$ ipython --no-banner

In [1]: import numpy as np

In [2]: from numpy import linalg as LA

In [3]: np.set_printoptions(precision=2, suppress=True, linewidth=120)

In [4]: X = np.load("block15.npy")

In [5]: X
Out[5]: 
array([[ 0.,  0.,  0.,  0.],
       [ 0.,  2., -2.,  0.],
       [ 0., -2., -2., -2.],
       [ 0.,  1.,  2., -1.]])

In [6]: # 2 blocks once reordered

In [7]: np.sort(LA.eigvals(X).real)
Out[7]: array([-1.93, -1.93,  0.  ,  2.85])

In [8]: X @ X
Out[8]: 
array([[ 0.,  0.,  0.,  0.],
       [ 0.,  8.,  0.,  4.],
       [ 0., -2.,  4.,  6.],
       [ 0., -3., -8., -3.]])

In [9]: round(LA.det(X), 2)
Out[9]: np.float64(0.0)

In [10]: LA.matrix_rank(X, rtol=0.1)
Out[10]: np.int64(3)

In [11]: round(LA.det(X), 2)
Out[11]: np.float64(0.0)

In [12]: LA.matrix_power(X, 4)
Out[12]: 
array([[  0.,   0.,   0.,   0.],
       [  0.,  52., -32.,  20.],
       [  0., -42., -32.,  -2.],
       [  0.,   1.,  -8., -51.]])

In [13]: np.allclose(X @ X.T, X.T @ X)
Out[13]: False

In [14]: np.allclose(X, X.T)
Out[14]: False

In [15]: (X + X.T) / 2
Out[15]: 
array([[ 0. ,  0. ,  0. ,  0. ],
       [ 0. ,  2. , -2. ,  0.5],
       [ 0. , -2. , -2. ,  0. ],
       [ 0. ,  0.5,  0. , -1. ]])

In [16]: rng = np.random.default_rng(98686)

In [17]: z = rng.permutation(4)

In [18]: z
Out[18]: array([1, 3, 2, 0])

In [19]: M2 = X[z][:, z]

In [20]: np.trace(M2)
Out[20]: np.float64(-1.0)

In [21]: np.sort(np.abs(LA.eigvals(M2)))
Out[21]: array([0.  , 2.65, 2.65, 2.85])

In [22]: W = np.array([[-8, -9], [5, 7], [-9, -6], [-7, -7]])

In [23]: beta = np.array([4, 0])

In [24]: H = np.maximum(X @ W + beta, 0)

In [25]: H
Out[25]: 
array([[ 4.,  0.],
       [32., 26.],
       [26., 12.],
       [ 0.,  2.]])

In [26]: (H > 0).mean(axis=0)
Out[26]: array([0.75, 0.75])

In [27]: C = np.array([[0, 2], [0, -2]])

In [28]: (H @ C).round(6).argmax(axis=1)
Out[28]: array([1, 1, 1, 0])

In [29]: W @ C
Out[29]: 
array([[ 0,  2],
       [ 0, -4],
       [ 0, -6],
       [ 0,  0]])

In [30]: F = np.loadtxt("arr.csv", delimiter=",")

In [31]: F
Out[31]: 
array([[ 8., 12.,  4.,  2.,  3.,  1.],
       [12.,  4.,  4.,  3.,  1.,  1.],
       [ 4.,  0., 12.,  1.,  0.,  3.],
       [ 4.,  6.,  2.,  4.,  6.,  2.],
       [ 6.,  2.,  2.,  6.,  2.,  2.],
       [ 2.,  0.,  6.,  2.,  0.,  6.]])

In [32]: M2 = F / np.sqrt((F ** 2).mean(axis=1, keepdims=True))

In [33]: LA.matrix_rank(F - F.mean(axis=1, keepdims=True))
Out[33]: np.int64(5)

In [34]: LA.norm(M2, axis=1)
Out[34]: array([2.45, 2.45, 2.45, 2.45, 2.45, 2.45])

In [35]: M2[4]
Out[35]: array([1.57, 0.52, 0.52, 1.57, 0.52, 0.52])

In [36]: Q, R = LA.qr(F)

In [37]: np.round(np.trace(Q @ Q.T), 2)
Out[37]: np.float64(6.0)

In [38]: np.round(abs(R[0, 0]), 2), round(LA.norm(F[:, 0]), 2)
Out[38]: (np.float64(16.73), np.float64(16.73))

In [39]: Q.shape, R.shape
Out[39]: ((6, 6), (6, 6))

In [40]: np.allclose(R.T @ R, F.T @ F)
Out[40]: True

In [41]: A = np.array([[0, -1, -2, 2], [0, 0, 0, -1], [0, 0, 0, 1], [0, 0, 0, -2]])

In [42]: np.prod(np.diag(A)), np.round(LA.det(A), 2)
Out[42]: (np.int64(0), np.float64(0.0))

In [43]: np.sort(LA.eigvals(A))
Out[43]: array([-2.,  0.,  0.,  0.])

In [44]: LA.matrix_rank(A - A[0, 0] * np.eye(4))
Out[44]: np.int64(2)

In [45]: A @ A
Out[45]: 
array([[ 0,  0,  0, -5],
       [ 0,  0,  0,  2],
       [ 0,  0,  0, -2],
       [ 0,  0,  0,  4]])
